In [1]: import numpy as np

In [2]: np.set_printoptions(precision=2, suppress=True, linewidth=140)

In [3]: X = np.load("dump.npy")

In [4]: print(X)
[[ 14   2 -10]
 [  2  23   6]
 [-10   6  14]]

In [5]: # symmetric

In [6]: w, V = np.linalg.eigh(X)

In [7]: x = np.array([0, 7, -8])

In [8]: print(np.linalg.eigvalsh(X[1:, 1:]))
[11. 26.]

In [9]: print(V * np.abs(w) @ V.T)
[[ 14.   2. -10.]
 [  2.  23.   6.]
 [-10.   6.  14.]]

In [10]: print(np.round(x @ X @ x / (x @ x), 2), np.round(w[0], 2), round(w[-1], 2))
11.96 2.42 27.03

In [11]: print(x @ X @ x)
1351

In [12]: A = np.array([[0, 3, -1, -3], [0, 0, 2, -3], [0, 0, 0, 0], [0, 0, 0, 0]])

In [13]: x = np.array([3, 0, 3, 1])

In [14]: print(A @ np.ones(4))
[-1. -1.  0.  0.]

In [15]: print(A @ x)
[-6  3  0  0]

In [16]: print(np.sign((A @ x).round(6)))
[-1  1  0  0]

In [17]: print((A @ x).argmax())
1

In [18]: print(A @ (2 * x))
[-12   6   0   0]

In [19]: print((A * x).sum(axis=1))
[-6  3  0  0]

In [20]: print(np.linalg.norm(A @ x) <= np.linalg.norm(A, 2) * np.linalg.norm(x) + 1e-9)
True

In [21]: T = np.stack([X, 2 * X, X[::-1]])

In [22]: print((T @ X.T).shape)
(3, 3, 3)

In [23]: print(np.linalg.matrix_rank(T))
[3 3 3]

In [24]: print(np.linalg.norm(T, axis=(1, 2)))
[34.66 69.31 34.66]

In [25]: print(np.linalg.det(T))
[ 1408. 11264. -1408.]

In [26]: print(T.shape)
(3, 3, 3)

In [27]: rank = np.linalg.matrix_rank(A)

In [28]: print(rank)
2

In [29]: N = np.linalg.svd(A)[2][rank:].T

In [30]: print(np.round(A @ N, 2) + 0)
[[0. 0.]
 [0. 0.]
 [0. 0.]
 [0. 0.]]

In [31]: print(N @ N.T)
[[1.   0.   0.   0.  ]
 [0.   0.41 0.41 0.27]
 [0.   0.41 0.41 0.27]
 [0.   0.27 0.27 0.18]]

In [32]: print(np.allclose(A @ N, 0))
True

In [33]: print([int(np.linalg.matrix_rank(A[:, :j + 1])) for j in range(4)])
[0, 1, 2, 2]

In [34]: Uu, sv, vt = np.linalg.svd(A)

In [35]: print(np.argmax(sv[:-1] / (sv[1:] + 1e-6)) + 1)
2

In [36]: A2 = Uu[:, :2] @ np.diag(sv[:2]) @ vt[:2]

In [37]: print(A2.round(2) + 0)
[[ 0.  3. -1. -3.]
 [ 0.  0.  2. -3.]
 [ 0.  0.  0.  0.]
 [ 0.  0.  0.  0.]]

In [38]: print(np.round(np.linalg.norm(A - A2) / np.linalg.norm(A), 2))
0.0

In [39]: print(np.round(np.linalg.norm(A - A2, 2), 2), sv[2])
0.0 0.0

In [40]: print(np.linalg.matrix_rank(A2))
2

In [41]: feats = np.array([[-0.8, 0.1, -1.6], [0.5, -0.9, 0.7], [0.8, 1.9, 0.3]])

In [42]: feats[:, 0] *= 3

In [43]: print(feats)
[[-2.4  0.1 -1.6]
 [ 1.5 -0.9  0.7]
 [ 2.4  1.9  0.3]]

In [44]: A2 = np.array([[-5, 4], [0, 4]])

In [45]: basis = np.kron(A2, feats)

In [46]: print(basis.shape)
(6, 6)

In [47]: cov = feats.T @ feats

In [48]: print(np.diag(cov))
[13.77  4.43  3.14]

In [49]: print(np.allclose(cov, cov.T))
True

In [50]: print((feats @ feats.T).shape)
(3, 3)

In [51]: print(round(np.trace(cov), 2), round((feats ** 2).sum(), 2))
21.34 21.34

In [52]: print(np.linalg.matrix_rank(cov))
3

In [53]: P = np.triu(np.array([[2, 0, 1], [2, 0, 0], [0, 0, 2]]), 1) + np.eye(3)

In [54]: A2 = P @ feats @ np.linalg.inv(P)

In [55]: print(P @ feats - feats @ P)
[[ 2.4  1.9  2.7]
 [ 0.   0.  -1.5]
 [ 0.   0.  -2.4]]

In [56]: print(round(float(np.trace(A2)), 2), np.round(np.trace(feats), 2))
-3.0 -3.0

In [57]: print(np.poly(A2))
[1.   3.   3.53 4.05]

In [58]: print(round(np.linalg.det(A2), 2))
-4.05

In [59]: A2 = feats / np.linalg.norm(feats, axis=1, keepdims=True)

In [60]: cov = A2 @ A2.T

In [61]: print(cov)
[[ 1.   -0.88 -0.68]
 [-0.88  1.    0.36]
 [-0.68  0.36  1.  ]]

In [62]: print(cov[0])
[ 1.   -0.88 -0.68]

In [63]: print(round(float(np.degrees(np.arccos(np.clip(cov[0, 1], -1, 1)))), 2))
152.19

In [64]: A2 = np.array([[0, -4, 2], [-4, 4, -2], [5, 4, 5]])

In [65]: F = A2 - A2.T

In [66]: print(F)
[[ 0  0 -3]
 [ 0  0 -6]
 [ 3  6  0]]

In [67]: # skew-symmetric

In [68]: rank = np.linalg.matrix_rank(F)

In [69]: print(rank)
2

In [70]: N = np.linalg.svd(F)[2][rank:].T

In [71]: print(N @ N.T)
[[ 0.8 -0.4  0. ]
 [-0.4  0.2  0. ]
 [ 0.   0.   0. ]]

In [72]: print(N[:, 0] / N[np.abs(N[:, 0]).round(6).argmax(), 0])
[ 1.  -0.5 -0. ]

In [73]: print([int(np.linalg.matrix_rank(F[:i])) for i in range(1, len(F) + 1)])
[1, 1, 2]

In [74]: Uu, sv, vt = np.linalg.svd(F)

In [75]: V = vt[:(sv > 1e-8).sum()]

In [76]: rng = np.random.default_rng(940)

In [77]: x = F[0] + -2 * F[1] + rng.integers(2) * np.eye(3)[2]

In [78]: print(x)
[ 0.  0. 10.]

In [79]: print(np.allclose(V.T @ V @ x, x))
True

In [80]: print(np.linalg.matrix_rank(np.vstack([F, x])))
2

In [81]: print(round(float(np.linalg.norm(x - V.T @ V @ x)), 2))
0.0

In [82]: M = np.load("case17.npy")

In [83]: print(M)
[[ 0.96 -0.58 -0.89]
 [ 0.98 -0.65 -0.93]
 [ 0.35 -0.12 -0.25]
 [ 0.18 -0.06 -0.13]
 [ 0.72 -0.29 -0.57]
 [-0.62  0.24  0.48]
 [-0.99  0.69  0.95]
 [-1.    0.87  0.99]
 [-0.18  0.06  0.13]
 [ 0.35 -0.12 -0.25]
 [-0.98  0.65  0.93]
 [ 0.95 -0.54 -0.86]
 [-0.89  0.45  0.78]
 [ 0.18 -0.06 -0.13]
 [ 0.18 -0.06 -0.13]
 [ 0.35 -0.12 -0.25]
 [-0.99  0.74  0.97]
 [ 1.   -0.79 -0.98]]

In [84]: print(round(np.log10(np.linalg.cond(M))))
2

In [85]: print(np.linalg.cond(M) > 100)
False

In [86]: print(np.abs(np.linalg.svd(M)[2][-1]))
[0.48 0.38 0.79]

In [87]: u = np.array([-2, 1])

In [88]: print(np.cross(M[13, :3], M[1, :3]))
[-0.03  0.04 -0.06]

In [89]: print(np.polyval(u, M[13]))
[0.64 1.12 1.26]

In [90]: K = np.loadtxt("m.csv", delimiter=",")

In [91]: print(K)
[[-4.66 -1.8  -1.7 ]
 [-1.76 -0.5  -0.6 ]
 [ 5.05 -0.3   1.7 ]
 [ 3.48 -0.4   1.2 ]
 [-1.36  0.6  -0.5 ]
 [-2.87 -0.5  -0.9 ]
 [ 2.65 -0.5   0.8 ]
 [-2.31 -0.3  -0.9 ]
 [ 0.48  0.9   0.1 ]
 [-1.95  0.5  -0.7 ]
 [ 2.07 -1.8   0.6 ]
 [ 0.12 -1.5  -0.1 ]
 [-1.47  0.9  -0.4 ]
 [ 1.42  0.5   0.6 ]
 [-1.02  2.6  -0.2 ]
 [-0.85  0.1  -0.4 ]
 [ 1.78 -0.7   0.8 ]
 [-0.96 -1.5  -0.4 ]
 [ 1.12  1.4   0.5 ]
 [ 0.    0.3   0.2 ]
 [-2.   -1.   -0.8 ]
 [ 2.98  0.2   1.  ]
 [ 4.39 -0.2   1.4 ]
 [ 2.9   0.6   0.7 ]
 [ 1.33  0.1   0.3 ]
 [ 0.9   0.5   0.3 ]]

In [92]: basis = K[[7, 22]].astype(float)

In [93]: for _ in range(5):
    ...:     lab = np.linalg.norm(K[:, None] - basis, axis=-1).argmin(axis=1)
    ...:     basis = np.array([K[lab == j].mean(axis=0) for j in range(2)])
    ...: 

In [94]: print(lab)
[0 0 1 1 0 0 1 0 0 0 1 0 0 1 0 0 1 0 1 0 0 1 1 1 1 1]

In [95]: print(np.abs(basis[1] - basis[0]).argmax())
0

In [96]: lab = K[:, 1] > np.median(K[:, 1])

In [97]: u = K[lab].mean(axis=0) - K[~lab].mean(axis=0)

In [98]: print((((K - K.mean(axis=0)) @ u > 0) == lab).mean())
1.0

In [99]: print(((K - K.mean(axis=0)) @ u > 0).astype(int))
[0 0 0 0 1 0 0 0 1 1 0 0 1 1 1 1 0 0 1 1 0 1 0 1 1 1]

In [100]: print(lab.astype(int))
[0 0 0 0 1 0 0 0 1 1 0 0 1 1 1 1 0 0 1 1 0 1 0 1 1 1]

In [101]: x = np.array([1, 2, 2])

In [102]: y = K @ x

In [103]: beta, lr = np.zeros(3), 1 / np.linalg.norm(K, 2) ** 2

In [104]: for i in range(6):
     ...:     beta -= lr * K.T @ (K @ beta - y)
     ...:     if i % 1 == 0: print(i, round(np.linalg.norm(K @ beta - y), 2))
     ...: 
0 8.62
1 7.3
2 6.18
3 5.24
4 4.45
5 3.78

In [105]: print(beta)
[1.5  1.33 0.58]

In [106]: A2 = np.array([[0, 3], [5, 2]])

In [107]: A2[-1] = A2[0]

In [108]: W0 = A2 + 0.05 * np.eye(2)

In [109]: print(W0)
[[0.05 3.  ]
 [0.   3.05]]

In [110]: A2 = W0 / np.linalg.norm(W0, axis=1, keepdims=True)

In [111]: cov = A2 @ A2.T

In [112]: print(np.argwhere(np.triu(np.abs(cov) > 0.95, 1)))
[[0 1]]

In [113]: print(cov)
[[1. 1.]
 [1. 1.]]

In [114]: lab = rng.permutation(2)

In [115]: print(lab)
[0 1]

In [116]: A2 = W0[lab][:, lab]

In [117]: print(round(np.linalg.det(A2), 2), round(float(np.linalg.det(W0[lab])), 2))
0.15 0.15

In [118]: print(np.allclose(A2, W0))
True

In [119]: x = np.array([-2, -1, 1])

In [120]: print(np.einsum("ij,j->i", feats, x))
[ 3.1 -1.4 -6.4]

In [121]: print(feats @ np.eye(3)[1])
[ 0.1 -0.9  1.9]

In [122]: print((feats @ x).argmax())
0

In [123]: print(feats * x)
[[ 4.8 -0.1 -1.6]
 [-3.   0.9  0.7]
 [-4.8 -1.9  0.3]]

In [124]: print((feats * x).sum(axis=1))
[ 3.1 -1.4 -6.4]
